In [1]: import numpy as np

In [2]: np.set_printoptions(precision=1, suppress=True, linewidth=140)

In [3]: arr = np.load("m.npy")

In [4]: arr
Out[4]: 
array([[ 0.2, -0.8,  0.4,  1.3,  0.7,  1.5],
       [-0.6,  2.7, -0.3, -0.2,  0.5, -0.3],
       [ 0. , -1.1, -0.8,  0.1,  3. ,  0.1],
       [-0.1, -0.8, -1.9,  1.1,  0.4, -0.4],
       [-0.1, -0.9,  1.2,  0.6,  0.9,  1.4],
       [ 0.1,  1.9, -1.6,  0.4, -1.2, -0.9],
       [-1.8, -1.7, -0.1, -0.4,  1.4,  0.2],
       [-0.5, -0.6,  0.9,  0.2, -0.1, -0.3]])

In [5]: Q, Rm = np.linalg.qr(arr)

In [6]: Q.shape, Rm.shape
Out[6]: ((8, 6), (6, 6))

In [7]: np.round(Q.T @ Q, 1) + 0
Out[7]: 
array([[1., 0., 0., 0., 0., 0.],
       [0., 1., 0., 0., 0., 0.],
       [0., 0., 1., 0., 0., 0.],
       [0., 0., 0., 1., 0., 0.],
       [0., 0., 0., 0., 1., 0.],
       [0., 0., 0., 0., 0., 1.]])

In [8]: theta = np.radians(72)

In [9]: Rm = np.eye(6)

In [10]: Rm[4, 4] = Rm[1, 1] = np.cos(theta)

In [11]: Rm[4, 1], Rm[1, 4] = -np.sin(theta), np.sin(theta)

In [12]: Rm
Out[12]: 
array([[ 1. ,  0. ,  0. ,  0. ,  0. ,  0. ],
       [ 0. ,  0.3,  0. ,  0. ,  1. ,  0. ],
       [ 0. ,  0. ,  1. ,  0. ,  0. ,  0. ],
       [ 0. ,  0. ,  0. ,  1. ,  0. ,  0. ],
       [ 0. , -1. ,  0. ,  0. ,  0.3,  0. ],
       [ 0. ,  0. ,  0. ,  0. ,  0. ,  1. ]])

In [13]: A2 = arr @ Rm.T

In [14]: np.allclose(np.linalg.norm(arr, axis=1), np.linalg.norm(A2, axis=1))
Out[14]: True

In [15]: np.linalg.svd(arr, compute_uv=False), np.linalg.svd(A2, compute_uv=False)
Out[15]: (array([5.2, 3.4, 2.6, 2.3, 1.5, 0.7]), array([5.2, 3.4, 2.6, 2.3, 1.5, 0.7]))

In [16]: np.allclose(arr @ arr.T, A2 @ A2.T)
Out[16]: True

In [17]: Q, vecs = np.linalg.qr(Rm[:, :3])[0], np.linalg.qr(Rm[:, 3:])[0]

In [18]: sig = np.linalg.svd(Q.T @ vecs, compute_uv=False)

In [19]: np.degrees(np.arccos(sig.clip(0, 1)))
Out[19]: array([90., 90., 90.])

In [20]: sig.round(1) + 0
Out[20]: array([0., 0., 0.])

In [21]: proj = arr @ np.linalg.solve(arr.T @ arr, arr.T)

In [22]: np.allclose(proj @ proj, proj)
Out[22]: True

In [23]: np.round(np.linalg.eigvalsh(proj), 1) + 0
Out[23]: array([0., 0., 1., 1., 1., 1., 1., 1.])

In [24]: np.diag(proj)
Out[24]: array([0.6, 0.9, 0.9, 0.7, 0.4, 0.5, 1. , 1. ])

In [25]: np.linalg.matrix_rank(np.eye(8) - proj)
Out[25]: np.int64(2)

In [26]: np.round(np.trace(proj), 1)
Out[26]: np.float64(6.0)

In [27]: proj.round(1) + 0
Out[27]: 
array([[ 0.6,  0. ,  0. ,  0.2,  0.4,  0. , -0.1, -0.1],
       [ 0. ,  0.9,  0.1, -0.2,  0.1,  0.2,  0. ,  0. ],
       [ 0. ,  0.1,  0.9,  0.1,  0. , -0.2,  0. ,  0. ],
       [ 0.2, -0.2,  0.1,  0.7, -0.1,  0.3,  0.1,  0.1],
       [ 0.4,  0.1,  0. , -0.1,  0.4, -0.2,  0. ,  0.1],
       [ 0. ,  0.2, -0.2,  0.3, -0.2,  0.5, -0.1, -0.1],
       [-0.1,  0. ,  0. ,  0.1,  0. , -0.1,  1. ,  0. ],
       [-0.1,  0. ,  0. ,  0.1,  0.1, -0.1,  0. ,  1. ]])

In [28]: f = np.array([0, 0])

In [29]: np.cross(arr[2, :3], arr[7, :3])
Out[29]: array([-1.5,  0.4, -0.6])

In [30]: mat = np.diag(np.array([1, 2, -2, 1])) + 4 * np.eye(4, k=1) + 4 * np.eye(4, k=-1)

In [31]: mat
Out[31]: 
array([[ 1.,  4.,  0.,  0.],
       [ 4.,  2.,  4.,  0.],
       [ 0.,  4., -2.,  4.],
       [ 0.,  0.,  4.,  1.]])

In [32]: w, vecs = np.linalg.eigh(mat)

In [33]: vec = np.array([-2, 2, -3, 2])

In [34]: vecs * np.abs(w) @ vecs.T
Out[34]: 
array([[ 3.4,  1.4,  1.8, -0.3],
       [ 1.4,  5.6, -0.2,  1.8],
       [ 1.8, -0.2,  5.7, -0.3],
       [-0.3,  1.8, -0.3,  3.7]])

In [35]: np.linalg.eigvalsh(mat[1:, 1:])
Out[35]: array([-6.2,  1.5,  5.7])

In [36]: np.round(vec @ mat @ vec / (vec @ vec), 1), round(float(w[0]), 1), round(w[-1], 1)
Out[36]: (np.float64(-6.2), -6.6, np.float64(7.1))

In [37]: (np.sign(vecs[:, -1].round(6)) == np.sign(vecs[0, -1].round(6))).astype(int)
Out[37]: array([1, 1, 1, 1])

In [38]: A2 = np.c_[arr[:, :1] @ np.array([[8]]), np.array([0, 1, -1, 0, -3, 2, 3, 2])]

In [39]: A2
Out[39]: 
array([[  1.6,   0. ],
       [ -4.8,   1. ],
       [  0. ,  -1. ],
       [ -0.8,   0. ],
       [ -0.8,  -3. ],
       [  0.8,   2. ],
       [-14.4,   3. ],
       [ -4. ,   2. ]])

In [40]: np.linalg.norm(np.linalg.qr(arr)[0].T @ A2, axis=0) ** 2 / ((A2 ** 2).sum(axis=0) + 1e-12)
Out[40]: array([1. , 0.7])

In [41]: np.round(np.linalg.norm(A2 - arr @ np.linalg.lstsq(arr, A2)[0], axis=0), 1) + 0
Out[41]: array([0. , 2.7])

In [42]: np.round(np.linalg.lstsq(arr, A2[:, 0])[0], 1) + 0
Out[42]: array([8., 0., 0., 0., 0., 0.])

In [43]: np.linalg.matrix_rank(np.c_[arr, A2])
Out[43]: np.int64(7)

In [44]: np.linalg.matrix_rank(A2)
Out[44]: np.int64(2)
